$ ipython --no-banner

In [1]: import numpy as np

In [2]: from numpy import linalg as LA

In [3]: np.set_printoptions(precision=3, suppress=True, linewidth=120, sign=" ")

In [4]: feats = np.load("dump.npy")

In [5]: feats
Out[5]: 
array([[ 0,  2, -2,  0, -3, -5],
       [-2,  0, -2,  0,  4,  5],
       [ 2,  2,  0, -4,  2,  4],
       [ 0,  0,  4,  0,  3, -3],
       [ 3, -4, -2, -3,  0, -4],
       [ 5, -5, -4,  3,  4,  0]])

In [6]: # skew-symmetric

In [7]: Uu, s, Vt = LA.svd(feats, full_matrices=False)

In [8]: np.round(Vt @ Vt.T, 3) + 0
Out[8]: 
array([[ 1.,  0.,  0.,  0.,  0.,  0.],
       [ 0.,  1.,  0.,  0.,  0.,  0.],
       [ 0.,  0.,  1.,  0.,  0.,  0.],
       [ 0.,  0.,  0.,  1.,  0.,  0.],
       [ 0.,  0.,  0.,  0.,  1.,  0.],
       [ 0.,  0.,  0.,  0.,  0.,  1.]])

In [9]: s
Out[9]: array([ 10.578,  10.578,   6.016,   6.016,   2.986,   2.986])

In [10]: np.allclose(Uu * s @ Vt, feats)
Out[10]: True

In [11]: f = np.array([-3, 4, -1, 4, 2, 3])

In [12]: other = feats + np.outer(f, np.eye(6)[2])

In [13]: LA.matrix_rank(other - feats)
Out[13]: np.int64(1)

In [14]: LA.norm(feats, axis=1).argmax()
Out[14]: np.int64(5)

In [15]: round(LA.norm(feats) ** 2 / LA.norm(feats, 2) ** 2, 3)
Out[15]: np.float64(2.806)

In [16]: round(LA.norm(feats, "nuc"), 3)
Out[16]: np.float64(39.159)

In [17]: f, v = feats[1], feats[4]

In [18]: f @ f
Out[18]: np.int64(49)

In [19]: f @ v
Out[19]: np.int64(-22)

In [20]: pr = (f @ v) / (f @ f) * f

In [21]: (v - pr) @ f
Out[21]: np.float64(0.0)

In [22]: pr
Out[22]: array([ 0.898, -0.   ,  0.898, -0.   , -1.796, -2.245])

In [23]: np.outer(f, v)
Out[23]: 
array([[ -6,   8,   4,   6,   0,   8],
       [  0,   0,   0,   0,   0,   0],
       [ -6,   8,   4,   6,   0,   8],
       [  0,   0,   0,   0,   0,   0],
       [ 12, -16,  -8, -12,   0, -16],
       [ 15, -20, -10, -15,   0, -20]])

In [24]: rng = np.random.default_rng(86)

In [25]: labels = rng.permutation(6)

In [26]: labels
Out[26]: array([ 5,  2,  1,  4,  0,  3])

In [27]: other = feats[labels][:, labels]

In [28]: np.allclose(other, feats)
Out[28]: False

In [29]: np.trace(other)
Out[29]: np.int64(0)

In [30]: W0 = np.load("arr.npy")

In [31]: W0
Out[31]: 
array([[-0.3, -0.6,  0.8,  0.7, -2.1,  1.6],
       [ 0. , -0.3,  0.2,  0.9, -0.1,  1.6],
       [-1.5, -1.6, -0.2,  0.2, -0.4, -1.7],
       [-1.2,  0.7,  0.3,  0.1,  0.5, -0.1],
       [ 3.3,  1.5,  0. , -0.1, -0.2,  0. ]])

In [32]: def softmax(z):
    ...:     e = np.exp(z - z.max(axis=-1, keepdims=True))
    ...:     return e / e.sum(axis=-1, keepdims=True)
    ...: 

In [33]: softmax(W0).sum(axis=1)
Out[33]: array([ 1.,  1.,  1.,  1.,  1.])

In [34]: softmax(W0[2] + -2)
Out[34]: array([ 0.067,  0.061,  0.247,  0.368,  0.202,  0.055])

In [35]: softmax(W0[2])
Out[35]: array([ 0.067,  0.061,  0.247,  0.368,  0.202,  0.055])

In [36]: att = W0 @ W0.T / np.sqrt(6)

In [37]: softmax(att).round(6).argmax(axis=1)
Out[37]: array([ 0,  0,  2,  3,  4])

In [38]: K = np.load("out9.npy")

In [39]: K
Out[39]: 
array([[  3,   1],
       [  6,   2],
       [ 15,   5],
       [  9,   3],
       [ 15,   5],
       [ 15,   5]])

In [40]: # rows 2 and 4 are equal

In [41]: LA.lstsq(K[:-1].T, K[-1])[2]
Out[41]: np.int32(1)

In [42]: np.unique(K.round(6), axis=0).shape
Out[42]: (4, 2)

In [43]: np.allclose(K[:-1].T @ LA.lstsq(K[:-1].T, K[-1])[0], K[-1])
Out[43]: True

In [44]: np.abs(np.diag(LA.qr(K)[1])) > 1e-9
Out[44]: array([ True, False])

In [45]: W1 = np.array([[1, 3, 0, 3, -2], [-1, 1, -1, 2, 1]])

In [46]: coef = np.array([1, 3, 2, 1, 2])

In [47]: H = np.maximum(K @ W1 + coef, 0)

In [48]: (H > 0).mean(axis=0)
Out[48]: array([ 1.   ,  1.   ,  0.167,  1.   ,  0.   ])

In [49]: C = np.array([[5, -3], [-2, -5], [0, 4], [0, -2], [5, -1]])

In [50]: (H @ C).round(6).argmax(axis=1)
Out[50]: array([ 0,  0,  0,  0,  0,  0])

In [51]: H @ C
Out[51]: 
array([[ -11,  -94],
       [ -21, -176],
       [ -51, -410],
       [ -31, -254],
       [ -51, -410],
       [ -51, -410]])

In [52]: W1 @ C
Out[52]: 
array([[-11, -22],
       [ -2, -11]])

In [53]: LA.cond(K) > 100
Out[53]: np.True_

In [54]: round(float(LA.norm(K, 2) / LA.norm(K)), 3)
Out[54]: 1.0

In [55]: LA.matrix_rank(K, rtol=0.1)
Out[55]: np.int64(1)

In [56]: G = K.T @ K

In [57]: (K @ K.T).shape
Out[57]: (6, 6)

In [58]: LA.matrix_rank(G)
Out[58]: np.int64(1)

In [59]: np.diag(G)
Out[59]: array([ 801,   89])

In [60]: np.trace(G), (K ** 2).sum()
Out[60]: (np.int64(890), np.int64(890))

In [61]: rank = LA.matrix_rank(K)

In [62]: rank
Out[62]: np.int64(1)

In [63]: ns = LA.svd(K)[2][rank:].T

In [64]: ns @ ns.T
Out[64]: 
array([[ 0.1, -0.3],
       [-0.3,  0.9]])

In [65]: LA.matrix_rank(K.T @ K), LA.matrix_rank(K @ K.T)
Out[65]: (np.int64(1), np.int64(1))

In [66]: ns[:, 0] / ns[np.abs(ns[:, 0]).round(6).argmax(), 0]
Out[66]: array([-0.333,  1.   ])

In [67]: np.round(K @ ns, 3) + 0
Out[67]: 
array([[ 0.],
       [ 0.],
       [ 0.],
       [ 0.],
       [ 0.],
       [ 0.]])

In [68]: m1 = np.load("run12.npy")

In [69]: m1
Out[69]: 
array([[ 0.123,  0.074,  0.27 ,  0.172],
       [ 0.074,  0.044,  0.162,  0.103],
       [ 0.27 ,  0.162,  0.593,  0.377],
       [ 0.172,  0.103,  0.377,  0.24 ]])

In [70]: # looks like rank 1

In [71]: Uu, s, Vt = LA.svd(m1)

In [72]: np.argmax(s[:-1] / (s[1:] + 1e-6)) + 1
Out[72]: np.int64(1)

In [73]: s.round(3) + 0
Out[73]: array([ 1.,  0.,  0.,  0.])

In [74]: other = Uu[:, :1] @ np.diag(s[:1]) @ Vt[:1]

In [75]: other
Out[75]: 
array([[ 0.123,  0.074,  0.27 ,  0.172],
       [ 0.074,  0.044,  0.162,  0.103],
       [ 0.27 ,  0.162,  0.593,  0.377],
       [ 0.172,  0.103,  0.377,  0.24 ]])

In [76]: np.round(LA.norm(m1 - other) / LA.norm(m1), 3)
Out[76]: np.float64(0.0)

In [77]: LA.matrix_rank(other)
Out[77]: np.int64(1)

In [78]: LA.matrix_rank(m1, rtol=0.05)
Out[78]: np.int64(1)

In [79]: [round(float(x), 3) for x in LA.svd(other, compute_uv=False)[:3]]
Out[79]: [1.0, 0.0, 0.0]

In [80]: np.argsort(-LA.norm(other, axis=0).round(6), kind="stable")[:3]
Out[80]: array([ 2,  3,  0])

In [81]: round(LA.norm(other, 2) / LA.norm(other), 3)
Out[81]: np.float64(1.0)

In [82]: LA.cond(other) > 100
Out[82]: np.True_

In [83]: proj = np.triu(np.array([[6, 2, 0, 8], [3, -2, 0, -3], [-8, 0, -3, -7], [-9, -9, -2, 1]]), 1) + np.eye(4)

In [84]: other = proj @ m1 @ LA.inv(proj)

In [85]: round(LA.det(other), 3)
Out[85]: np.float64(-0.0)

In [86]: np.round(np.poly(other), 3) + 0
Out[86]: array([ 1., -1.,  0.,  0.,  0.])

In [87]: other = m1 + rng.integers(-2, 3, (4, 1)) @ rng.integers(-2, 3, (1, 4))

In [88]: other
Out[88]: 
array([[-0.877,  0.074,  1.27 , -1.828],
       [ 2.074,  0.044, -1.838,  4.103],
       [ 1.27 ,  0.162, -0.407,  2.377],
       [ 2.172,  0.103, -1.623,  4.24 ]])

In [89]: LA.matrix_rank(other - m1, tol=1e-8)
Out[89]: np.int64(1)

In [90]: X = np.loadtxt("case3.csv", delimiter=",")

In [91]: X
Out[91]: 
array([[ 2.,  1.,  1.,  2.],
       [ 2.,  2.,  1.,  1.],
       [ 1.,  2.,  2.,  1.],
       [ 1.,  1.,  2.,  2.]])

In [92]: T = np.stack([X, 2 * X, X[::-1]])

In [93]: T.sum(axis=0)
Out[93]: 
array([[ 7.,  4.,  5.,  8.],
       [ 7.,  8.,  5.,  4.],
       [ 5.,  8.,  7.,  4.],
       [ 5.,  4.,  7.,  8.]])

In [94]: T.shape
Out[94]: (3, 4, 4)

In [95]: LA.matrix_rank(T.reshape(3, -1))
Out[95]: np.int64(2)

In [96]: (T @ X.T).shape
Out[96]: (3, 4, 4)
